>>> import numpy as np
>>> np.set_printoptions(precision=3, suppress=True, linewidth=100, legacy="1.25")
>>> data = np.load("arr.npy")
>>> data
array([[-0.532, -0.756,  0.739, -0.741,  1.256],
       [ 1.9  ,  0.7  , -0.5  ,  0.4  ,  0.2  ],
       [-0.7  , -0.6  ,  0.7  , -0.8  ,  1.2  ]])
>>> B = data / np.sqrt((data ** 2).mean(axis=1, keepdims=True))
>>> np.linalg.matrix_rank(data - data.mean(axis=1, keepdims=True))
3
>>> def softmax(z):
...     e = np.exp(z - z.max(axis=-1, keepdims=True))
...     return e / e.sum(axis=-1, keepdims=True)
... 
>>> softmax(data).sum(axis=1)
array([1., 1., 1.])
>>> scores = data @ data.T / np.sqrt(5)
>>> softmax(scores)[0] @ data
array([-0.509, -0.621,  0.669, -0.721,  1.185])
>>> softmax(scores + np.triu(np.full(scores.shape, -np.inf), 1))
array([[1.   , 0.   , 0.   ],
       [0.052, 0.948, 0.   ],
       [0.483, 0.039, 0.478]])
>>> softmax(scores).round(6).argmax(axis=1)
array([0, 1, 0])
>>> gram = data.T @ data
>>> np.round(np.linalg.eigvalsh(gram)[::-1], 3) + 0
array([8.888, 2.59 , 0.02 , 0.   , 0.   ])
>>> np.allclose(gram, gram.T)
True
>>> np.diag(gram)
array([4.383, 1.422, 1.286, 1.349, 3.058])
>>> np.linalg.matrix_rank(gram)
3
>>> np.round(np.trace(gram), 3), round(float((data ** 2).sum()), 3)
(11.497, 11.497)
>>> (data @ data.T).shape
(3, 3)
>>> gram
array([[ 4.383,  2.152, -1.833,  1.714, -1.128],
       [ 2.152,  1.422, -1.329,  1.32 , -1.53 ],
       [-1.833, -1.329,  1.286, -1.308,  1.668],
       [ 1.714,  1.32 , -1.308,  1.349, -1.811],
       [-1.128, -1.53 ,  1.668, -1.811,  3.058]])
>>> x = np.array([-3, 1, -1, 2, 2])
>>> h = np.maximum(gram @ x, 0)
>>> np.tanh(gram @ x)
array([-1.   , -0.999,  0.999, -0.998,  0.991])
>>> B = np.array([[3, 3, 2], [2, 2, 2]])
>>> J = np.block([[np.zeros((2, 2)), B], [B.T, np.zeros((3, 3))]])
>>> J
array([[0., 0., 3., 3., 2.],
       [0., 0., 2., 2., 2.],
       [3., 2., 0., 0., 0.],
       [3., 2., 0., 0., 0.],
       [2., 2., 0., 0., 0.]])
>>> np.allclose(J[:-1].T @ np.linalg.lstsq(J[:-1].T, J[-1])[0], J[-1])
False
>>> np.round(np.trace(np.linalg.pinv(J) @ J), 3)
4.0
>>> np.round(J @ np.linalg.pinv(J) @ J, 3) + 0
array([[0., 0., 3., 3., 2.],
       [0., 0., 2., 2., 2.],
       [3., 2., 0., 0., 0.],
       [3., 2., 0., 0., 0.],
       [2., 2., 0., 0., 0.]])
>>> np.linalg.lstsq(J[:-1].T, J[-1])[2]
3
>>> np.unique(J.round(6), axis=0).shape
(4, 5)
>>> vals, V = np.linalg.eigh(J)
>>> x = np.array([0, 0, 3, 3, 0])
>>> np.linalg.eigvalsh(J[1:, 1:])
array([-3.464,  0.   ,  0.   ,  3.464])
>>> x @ J @ x / (x @ x), round(float(vals[0]), 3), np.round(vals[-1], 3)
(0.0, -5.811, 5.811)
>>> U, sigma, vt = np.linalg.svd(J)
>>> sigma.round(3) + 0
array([5.811, 5.811, 0.487, 0.487, 0.   ])
>>> B = U[:, :4] @ np.diag(sigma[:4]) @ vt[:4]
>>> np.round(np.abs(J - B).max(), 3)
0.0
>>> B.round(3) + 0
array([[0., 0., 3., 3., 2.],
       [0., 0., 2., 2., 2.],
       [3., 2., 0., 0., 0.],
       [3., 2., 0., 0., 0.],
       [2., 2., 0., 0., 0.]])
>>> np.round(np.linalg.norm(J - B) / np.linalg.norm(J), 3)
0.0
>>> round(np.linalg.norm(J - B, 2), 3), round(sigma[4], 3)
(0.0, 0.0)
